>>> import numpy as np
>>> import numpy.linalg as la
>>> np.set_printoptions(precision=1, suppress=True, linewidth=160)
>>> def rnd(a):
...     return np.round(a, 1) + 0
... 
>>> E = np.load("x.npy")
>>> E
array([[-2.9, -0.1,  0. , -2.3,  1. , -4.6, -0.6],
       [-1.7,  0. , -0.3, -1.4,  1.1, -2.3,  0.2],
       [-0.7,  0.4, -0.2, -0.9,  0.6, -1.3, -0.5],
       [-1. , -3. , -0.2,  1.5,  1.2,  1.1,  3.6],
       [-2.9, -3. ,  0.6, -0.5,  0.6, -3.2,  1.3],
       [-2. , -2.6,  1. , -0.2, -0.2, -2.1,  0.6],
       [-2.1, -2.9,  1. , -0.1, -0.1, -2.2,  0.7],
       [-0.6,  2.8, -2.5, -1.5,  2.4, -0.7,  0.7],
       [-1.8, -2.6, -0.5,  0.7,  1.2, -0.2,  3.1],
       [-3. , -3.2,  0.7, -0.5,  0.5, -3.2,  1.3],
       [-3.2, -2. , -0.3, -1.1,  1.7, -3.7,  1.7],
       [-1.4, -1.1,  0.2, -0.4,  0.2, -1.6,  0. ],
       [-2.1,  1.3, -0.5, -2.6,  1.3, -4.2, -1.4],
       [-1.3, -1. ,  0.2, -0.6,  0.2, -1.8,  0.2],
       [-1.9, -1.1, -0.5, -1. ,  1.4, -2.3,  1.4],
       [-1. , -1.1, -1. ,  0.2,  1.5,  0.2,  2.5],
       [-1.4, -2. ,  0.3,  0. ,  0.6, -1.3,  1.3],
       [-0.3,  0.8, -1.6, -0.2,  1.7,  0.4,  1.9],
       [-2. , -2.5,  0.9,  0. ,  0. , -2. ,  0.7],
       [-3. , -1.1, -0.2, -1.9,  1.5, -4.1,  0.4],
       [-3.1, -1.7, -1. , -1.1,  2.2, -3.1,  2. ],
       [-1. , -0.9, -1.2,  0.3,  1.4,  0.2,  2.6],
       [-0.9, -2.4,  0.5,  0.8, -0.3,  0.1,  1.7],
       [-2.8, -0.2, -0.2, -2.2,  1. , -4.5, -0.7],
       [-0.1, -0.4, -1. ,  0.6,  0.7,  1. ,  1.7],
       [-2.6, -4.3,  1.6,  0.4, -0.4, -2.3,  1.1],
       [-2.4, -4.5,  1.5,  0.2, -0.1, -2.3,  1.3],
       [-0.8,  2.7, -2.4, -1.4,  2.2, -0.5,  0.7],
       [-1.9, -4.9,  1.7,  1.1, -0.6, -1. ,  1.7],
       [ 0.1,  0. ,  0.1,  0.1, -0.2,  0.1,  0.1],
       [-2. , -0.6,  0.1, -1.5,  0.5, -3. , -0.3],
       [-1.8, -4.6,  1.8,  1.1, -0.7, -0.9,  1.6],
       [-2.3,  0.1, -1.5, -1.6,  2.2, -2.7,  1.6],
       [-2. , -2.8,  1. ,  0.1,  0.1, -2. ,  0.8],
       [-2. , -2.8,  1.2,  0. ,  0.1, -1.9,  0.7],
       [-0.1,  1.5, -1.6, -0.6,  1.4,  0. ,  0.8]])
>>> Ac = E - E.mean(axis=0)
>>> Uu, sv, VT = la.svd(Ac, full_matrices=False)
>>> rnd((sv ** 2).sum() ** 2 / (sv ** 4).sum())
np.float64(2.4)
>>> rnd(Ac.mean(axis=0))
array([0., 0., 0., 0., 0., 0., 0.])
>>> rnd(VT[0] * np.sign(VT[0, np.abs(VT[0]).argmax()]))
array([ 0.1,  0.8, -0.4, -0.3,  0.3,  0. , -0.2])
>>> Ac = E - E.mean(axis=0)
>>> vecs = la.svd(Ac)[2][:3]
>>> A2 = Ac - Ac @ vecs.T @ vecs
>>> rnd(np.diag(vecs.T @ vecs))
array([0.3, 0.7, 0.3, 0.2, 0.3, 0.6, 0.6])
>>> rnd((Ac @ vecs.T).std(axis=0))
array([2.4, 2. , 1.1])
>>> rnd(la.norm(A2) / la.norm(Ac))
np.float64(0.1)
>>> la.norm(A2, axis=1).round(6).argmax()
np.int64(27)
>>> hat = E @ la.solve(E.T @ E, E.T)
>>> rnd(np.trace(hat))
np.float64(7.0)
>>> rnd(la.eigvalsh(hat))
array([0., 0., 0., 0., 0., 0., 0., 0., 0., 0., 0., 0., 0., 0., 0., 0., 0., 0., 0., 0., 0., 0., 0., 0., 0., 0., 0., 0., 0., 1., 1., 1., 1., 1., 1., 1.])
>>> data = np.array([[21, -16, -7, -13],
...     [-16, 17, 8, 12],
...     [-7, 8, 10, 1],
...     [-13, 12, 1, 13]])
>>> # equal to its transpose
>>> ev, vecs = la.eig(data)
>>> rnd(data @ vecs[:, 0] - ev[0] * vecs[:, 0])
array([0., 0., 0., 0.])
>>> rnd(np.sort(la.eigvals(data @ data)))
array([   0.1,    9.8,  101.5, 2253.6])
>>> rnd(ev)
array([47.5,  3.1,  0.3, 10.1])
>>> x = np.array([-2, 3, 2, 0])
>>> rhs = data @ x
>>> beta, lr = np.zeros(4), 1 / la.norm(data, 2) ** 2
>>> for i in range(200):
...     beta -= lr * data.T @ (data @ beta - rhs)
...     if i % 50 == 0: print(i, round(la.norm(data @ beta - rhs), 1))
... 
0 18.4
50 2.0
100 0.7
150 0.6
>>> rnd(beta)
array([-2. ,  2.4,  2.5,  0.6])
>>> ev, vecs = la.eigh(data)
>>> x = np.array([0, 0, 2, 1])
>>> rnd(la.eigvalsh(data[1:, 1:]))
array([ 0.4, 10. , 29.6])
>>> rnd(vecs * np.maximum(ev, 0) @ vecs.T)
array([[ 21., -16.,  -7., -13.],
       [-16.,  17.,   8.,  12.],
       [ -7.,   8.,  10.,   1.],
       [-13.,  12.,   1.,  13.]])
>>> x @ data @ x / (x @ x), rnd(ev[0]), rnd(ev[-1])
(np.float64(11.4), np.float64(0.3), np.float64(47.5))
>>> np.abs(data).sum(axis=1).max(), rnd(np.abs(ev).max())
(np.int64(57), np.float64(47.5))
>>> (np.sign(vecs[:, -1].round(6)) == np.sign(vecs[0, -1].round(6))).astype(int)
array([1, 0, 0, 0])
>>> rnd(vecs * np.abs(ev) @ vecs.T)
array([[ 21., -16.,  -7., -13.],
       [-16.,  17.,   8.,  12.],
       [ -7.,   8.,  10.,   1.],
       [-13.,  12.,   1.,  13.]])
